>>> import numpy as np
>>> np.set_printoptions(precision=4, suppress=True, linewidth=200)
>>> K = np.load("layer18.npy")
>>> K
array([[ 0, -1, -2, -2, -1,  3,  3, -1, -1, -2,  1,  0],
       [ 1,  0, -1, -2, -2,  2, -1, -2, -1,  1, -3,  0],
       [ 2,  1,  0, -2,  0,  1,  0,  0,  2,  2, -1,  1],
       [ 2,  2,  2,  0,  0,  2, -1,  3, -1,  1, -3,  1],
       [ 1,  2,  0,  0,  0, -1,  1,  0,  3,  0,  1,  2],
       [-3, -2, -1, -2,  1,  0,  1,  1,  1,  2, -2,  0],
       [-3,  1,  0,  1, -1, -1,  0, -1, -1, -2, -1, -3],
       [ 1,  2,  0, -3,  0, -1,  1,  0,  1,  2, -3, -1],
       [ 1,  1, -2,  1, -3, -1,  1, -1,  0,  1, -1,  0],
       [ 2, -1, -2, -1,  0, -2,  2, -2, -1,  0,  2,  0],
       [-1,  3,  1,  3, -1,  2,  1,  3,  1, -2,  0, -1],
       [ 0,  0, -1, -1, -2,  0,  3,  1,  0,  0,  1,  0]])
>>> rng = np.random.default_rng(330)
>>> other = K + rng.integers(-2, 3, (12, 10)) @ rng.integers(-2, 3, (10, 12))
>>> other
array([[  5,  -1,  -5,  -8,  10,  -2,  -3,   5,  -3,   2,  -3,  -8],
       [  6, -10,   2,  -5,  -9,  -4,  -2,  -5,   5, -13,   7,   6],
       [  5,  12,   2,   7,  -2,  -1,  10,  -6,  -2,  -8,  -8,  10],
       [  2,  11,  10,  -2,  -1,   5,   0,  -9,   1,   2,  -3,   2],
       [  1,   5,   3,   5,   9,   4,   0,  -5,  -3,  11,  -1, -10],
       [ -3,   3,  -2,   2,  -6,  -1,  -1,   3,  -2,   5,   1,   3],
       [ -4,   2,  -4, -10,  -4,  -4,   3,  -1,   4,  -7,  -2,  -1],
       [  7,   2,   5,  -4,  -3,  -9, -11,   2,   5,  -3,   5,   0],
       [ -1, -13,  -3,   4,  -2,   5,   5,  -2,  -1,   7,   1,  -6],
       [  2,  12,  -1,  15,  -3,  -6,  -4,   2,  -5,   7,   0,  -9],
       [ -5,  -2,  -1,  -1,   2,   9,   5,   1,   0,  -4,  -1,  -3],
       [ 15, -11,  -8, -10,   4, -17,   0,  13,   0, -11,   0,   5]])
>>> other - K
array([[  5,   0,  -3,  -6,  11,  -5,  -6,   6,  -2,   4,  -4,  -8],
       [  5, -10,   3,  -3,  -7,  -6,  -1,  -3,   6, -14,  10,   6],
       [  3,  11,   2,   9,  -2,  -2,  10,  -6,  -4, -10,  -7,   9],
       [  0,   9,   8,  -2,  -1,   3,   1, -12,   2,   1,   0,   1],
       [  0,   3,   3,   5,   9,   5,  -1,  -5,  -6,  11,  -2, -12],
       [  0,   5,  -1,   4,  -7,  -1,  -2,   2,  -3,   3,   3,   3],
       [ -1,   1,  -4, -11,  -3,  -3,   3,   0,   5,  -5,  -1,   2],
       [  6,   0,   5,  -1,  -3,  -8, -12,   2,   4,  -5,   8,   1],
       [ -2, -14,  -1,   3,   1,   6,   4,  -1,  -1,   6,   2,  -6],
       [  0,  13,   1,  16,  -3,  -4,  -6,   4,  -4,   7,  -2,  -9],
       [ -4,  -5,  -2,  -4,   3,   7,   4,  -2,  -1,  -2,  -1,  -2],
       [ 15, -11,  -7,  -9,   6, -17,  -3,  12,   0, -11,  -1,   5]])
>>> np.abs(other - K).sum(axis=1)
array([60, 74, 75, 40, 62, 34, 39, 55, 47, 69, 37, 97])
>>> np.round(np.linalg.svd(other - K, compute_uv=False), 4) + 0
array([45.2704, 33.647 , 30.3917, 23.4386, 18.9265, 15.7751,  7.5076,  6.348 ,  4.3611,  1.3028,  0.    ,  0.    ])
>>> vec = np.array([-2, -1, 2, 0, 2, -3, -1, 3, -1, -3, -1, 0])
>>> round(np.linalg.det(K), 4)
np.float64(7396.0)
>>> np.linalg.svd(K, compute_uv=False)
array([8.871 , 8.871 , 6.8206, 6.8206, 5.6327, 5.6327, 3.3589, 3.3589, 1.3314, 1.3314, 0.0564, 0.0564])
>>> q = np.linalg.solve(np.eye(12) - K, np.eye(12) + K)
>>> np.round(q @ q.T, 4) + 0
array([[1., 0., 0., 0., 0., 0., 0., 0., 0., 0., 0., 0.],
       [0., 1., 0., 0., 0., 0., 0., 0., 0., 0., 0., 0.],
       [0., 0., 1., 0., 0., 0., 0., 0., 0., 0., 0., 0.],
       [0., 0., 0., 1., 0., 0., 0., 0., 0., 0., 0., 0.],
       [0., 0., 0., 0., 1., 0., 0., 0., 0., 0., 0., 0.],
       [0., 0., 0., 0., 0., 1., 0., 0., 0., 0., 0., 0.],
       [0., 0., 0., 0., 0., 0., 1., 0., 0., 0., 0., 0.],
       [0., 0., 0., 0., 0., 0., 0., 1., 0., 0., 0., 0.],
       [0., 0., 0., 0., 0., 0., 0., 0., 1., 0., 0., 0.],
       [0., 0., 0., 0., 0., 0., 0., 0., 0., 1., 0., 0.],
       [0., 0., 0., 0., 0., 0., 0., 0., 0., 0., 1., 0.],
       [0., 0., 0., 0., 0., 0., 0., 0., 0., 0., 0., 1.]])
